$ python3 -q
>>> import numpy as np
>>> np.set_printoptions(precision=2, suppress=True, linewidth=200)
>>> rd = lambda a: np.round(a, 2) + 0
>>> arr = np.array([[5, 3, 3], [3, 2, 2], [3, 2, 2]])
>>> w, vecs = np.linalg.eigh(arr)
>>> print((w > 1e-8).sum(), (w < -1e-8).sum())
2 0
>>> print(rd(vecs.T @ vecs))
[[1. 0. 0.]
 [0. 1. 0.]
 [0. 0. 1.]]
>>> print(rd(np.abs(vecs[:, -1])))
[0.75 0.47 0.47]
>>> print(rd(np.linalg.svd(arr, compute_uv=False)))
[8.77 0.23 0.  ]
>>> print(rd(np.linalg.eigvalsh(arr @ arr)))
[ 0.    0.05 76.95]
>>> print(rd(vecs.T @ arr @ vecs))
[[0.   0.   0.  ]
 [0.   0.23 0.  ]
 [0.   0.   8.77]]
>>> hat = np.triu(np.array([[1, 9, 4], [3, 4, 9], [2, 2, 5]]), 1) + np.eye(3)
>>> out = hat @ arr @ np.linalg.inv(hat)
>>> print(out)
[[  44. -367. 3156.]
 [  30. -250. 2150.]
 [   3.  -25.  215.]]
>>> print(np.linalg.matrix_rank(out))
2
>>> print(rd(np.linalg.det(out)))
0.0
>>> print(np.allclose(arr[:-1].T @ np.linalg.lstsq(arr[:-1].T, arr[-1])[0], arr[-1]))
True
>>> print(np.linalg.lstsq(arr[:-1].T, arr[-1])[2])
2
>>> print(rd(arr @ np.linalg.pinv(arr) @ arr))
[[5. 3. 3.]
 [3. 2. 2.]
 [3. 2. 2.]]
>>> rng = np.random.default_rng(15)
>>> out = arr + rng.integers(-2, 3, (3, 2)) @ rng.integers(-2, 3, (2, 3))
>>> print(out)
[[ 3  1  1]
 [ 2  4 -2]
 [ 4  2  4]]
>>> print(np.linalg.matrix_rank(out - arr, tol=1e-8))
2
>>> print(np.abs(out - arr).sum(axis=1))
[6 7 3]
>>> x = np.array([1, 5, 1])
>>> print(out @ np.ones(3))
[ 5.  4. 10.]
>>> print(out @ (2 * x))
[18 40 36]
>>> print(np.einsum("ij,j->i", out, x))
[ 9 20 18]
>>> print(np.sign((out @ x).round(6)))
[1 1 1]
>>> E = np.load("sample7.npy")
>>> print(rd(E))
[[-0.18 -0.5  -0.85  0.08]
 [-0.35 -0.36  0.36  0.78]
 [ 0.41 -0.78  0.34 -0.33]
 [ 0.82  0.13 -0.2   0.52]]
>>> # keeps lengths
>>> lab = rng.permutation(4)
>>> print(lab)
[2 3 0 1]
>>> out = E[lab][:, lab]
>>> print(rd(np.trace(out)))
0.32
>>> print(rd(out))
[[ 0.34 -0.33  0.41 -0.78]
 [-0.2   0.52  0.82  0.13]
 [-0.85  0.08 -0.18 -0.5 ]
 [ 0.36  0.78 -0.35 -0.36]]
>>> print(rd(np.diag(out)))
[ 0.34  0.52 -0.18 -0.36]
>>> print(np.allclose(out, E))
False
>>> r0 = np.array([-1, 0, -3, -3])
>>> out = E + np.outer(r0, np.eye(4)[3])
>>> print(rd(np.linalg.det(out) / np.linalg.det(E)), rd(1 + np.linalg.solve(E, r0)[3]))
0.36 0.36
>>> print(np.linalg.matrix_rank(np.linalg.inv(out) - np.linalg.inv(E), tol=1e-8))
1
>>> rank = np.linalg.matrix_rank(arr)
>>> print(rank)
2
>>> null = np.linalg.svd(arr)[2][rank:].T
>>> print(np.linalg.matrix_rank(arr.T @ arr), np.linalg.matrix_rank(arr @ arr.T))
2 2
>>> print([int(np.linalg.matrix_rank(arr[:i])) for i in range(1, len(arr) + 1)])
[1, 2, 2]
>>> print(null.shape)
(3, 1)
>>> print(rd(null @ null.T))
[[ 0.   0.   0. ]
 [ 0.   0.5 -0.5]
 [ 0.  -0.5  0.5]]
>>> print(np.allclose(arr @ null, 0))
True
>>> print([int(np.linalg.matrix_rank(arr[:, :j + 1])) for j in range(3)])
[1, 2, 2]
>>> M = np.loadtxt("case3.csv", delimiter=",")
>>> print(M)
[[-1.  0.  0.  0.  0.]
 [ 0. -1. -2. -2.  0.]
 [ 0. -2. -1. -2.  0.]
 [ 0. -2. -2. -1.  0.]
 [ 0.  0.  0.  0. -1.]]
>>> hat = np.triu(np.array([[-2, -3, 0, -3, 3],
...     [-1, -3, 1, -1, 2],
...     [1, 3, 0, -3, 2],
...     [0, 3, -3, 0, -3],
...     [0, -3, -2, -1, 3]]), 1) + np.eye(5)
>>> out = hat @ M @ np.linalg.inv(hat)
>>> print(np.poly(out))
[  1.   5.  -2. -10.   1.   5.]
>>> print(out)
[[ -1.   6.   6.  30.  66.]
 [  0.  -1.   0.  -4. -12.]
 [  0.   4.   1.   8.  12.]
 [  0.  -2.   0.  -3.  -2.]
 [  0.   0.   0.   0.  -1.]]
>>> Q, vecs = np.linalg.qr(E[:, :2])[0], np.linalg.qr(E[:, 2:])[0]
>>> sig = np.linalg.svd(Q.T @ vecs, compute_uv=False)
>>> print((sig > 0.9).sum())
0
>>> print(rd(np.linalg.norm(Q @ Q.T - vecs @ vecs.T, 2)))
1.0
>>> print(rd(np.abs(np.linalg.eigvals(M)).max()))
5.0
>>> print(np.allclose(M @ M.T, M.T @ M))
True
>>> print(M @ M)
[[1. 0. 0. 0. 0.]
 [0. 9. 8. 8. 0.]
 [0. 8. 9. 8. 0.]
 [0. 8. 8. 9. 0.]
 [0. 0. 0. 0. 1.]]
>>> print(rd(np.linalg.matrix_power(M, 4)))
[[  1.   0.   0.   0.   0.]
 [  0. 209. 208. 208.   0.]
 [  0. 208. 209. 208.   0.]
 [  0. 208. 208. 209.   0.]
 [  0.   0.   0.   0.   1.]]
>>> print(rd(np.linalg.det(M)))
-5.0
>>> K = np.load("dump.npy")
>>> print(K)
[[-2.43  1.76  0.08]
 [ 1.29 -0.11  2.71]
 [ 2.26 -0.36 -1.94]
 [ 0.59 -2.71 -1.15]
 [ 0.86  0.33  2.86]
 [-1.09  0.21  2.79]
 [ 1.85  1.61 -1.73]
 [-1.43  2.63 -0.1 ]
 [ 1.27  0.88 -2.57]
 [ 0.41 -0.6  -2.91]
 [ 0.4   0.01  2.97]
 [ 0.94  1.52 -2.41]
 [-2.64  0.94 -1.08]
 [ 0.94  0.84 -2.72]
 [ 0.36 -1.81 -2.37]
 [ 2.36  1.16 -1.44]
 [-2.52  0.1  -1.62]
 [ 0.83 -1.39  2.52]
 [-2.09  0.29  2.13]
 [ 1.28 -1.1   2.48]
 [ 1.21 -0.31 -2.73]
 [ 0.84 -2.08 -1.99]
 [ 1.33 -1.8  -1.99]
 [ 2.2  -1.86  0.85]
 [ 0.97  2.81  0.37]
 [-0.01  2.15  2.1 ]
 [-2.16 -1.15  1.74]
 [-1.23 -2.08 -1.78]
 [ 0.8  -0.65 -2.82]
 [-0.45  0.12 -2.96]
 [-0.89  2.79  0.65]]
>>> out = np.c_[K[:, :2] @ np.array([[4, 8], [3, 3]]), np.array([1, 4, 7, 8, -8, -9, 5, -1, -4, 0, 4, -5, 8, -1, -6, -9, -4, -6, -9, 5, 0, 2, -6, -6, 7, -7, -7, -1, -4, 0, -3])]
>>> print(rd(out))
[[ -4.44 -14.16   1.  ]
 [  4.83   9.99   4.  ]
 [  7.96  17.     7.  ]
 [ -5.77  -3.41   8.  ]
 [  4.43   7.87  -8.  ]
 [ -3.73  -8.09  -9.  ]
 [ 12.23  19.63   5.  ]
 [  2.17  -3.55  -1.  ]
 [  7.72  12.8   -4.  ]
 [ -0.16   1.48   0.  ]
 [  1.63   3.23   4.  ]
 [  8.32  12.08  -5.  ]
 [ -7.74 -18.3    8.  ]
 [  6.28  10.04  -1.  ]
 [ -3.99  -2.55  -6.  ]
 [ 12.92  22.36  -9.  ]
 [ -9.78 -19.86  -4.  ]
 [ -0.85   2.47  -6.  ]
 [ -7.49 -15.85  -9.  ]
 [  1.82   6.94   5.  ]
 [  3.91   8.75   0.  ]
 [ -2.88   0.48   2.  ]
 [ -0.08   5.24  -6.  ]
 [  3.22  12.02  -6.  ]
 [ 12.31  16.19   7.  ]
 [  6.41   6.37  -7.  ]
 [-12.09 -20.73  -7.  ]
 [-11.16 -16.08  -1.  ]
 [  1.25   4.45  -4.  ]
 [ -1.44  -3.24   0.  ]
 [  4.81   1.25  -3.  ]]
>>> print(np.linalg.matrix_rank(out))
3
>>> print(rd(np.linalg.lstsq(K, out[:, 0])[0]))
[4. 3. 0.]
>>> print(rd(np.linalg.norm(out - K @ np.linalg.lstsq(K, out)[0], axis=0)))
[ 0.    0.   30.56]
>>> print(np.linalg.matrix_rank(np.c_[K, out]))
4
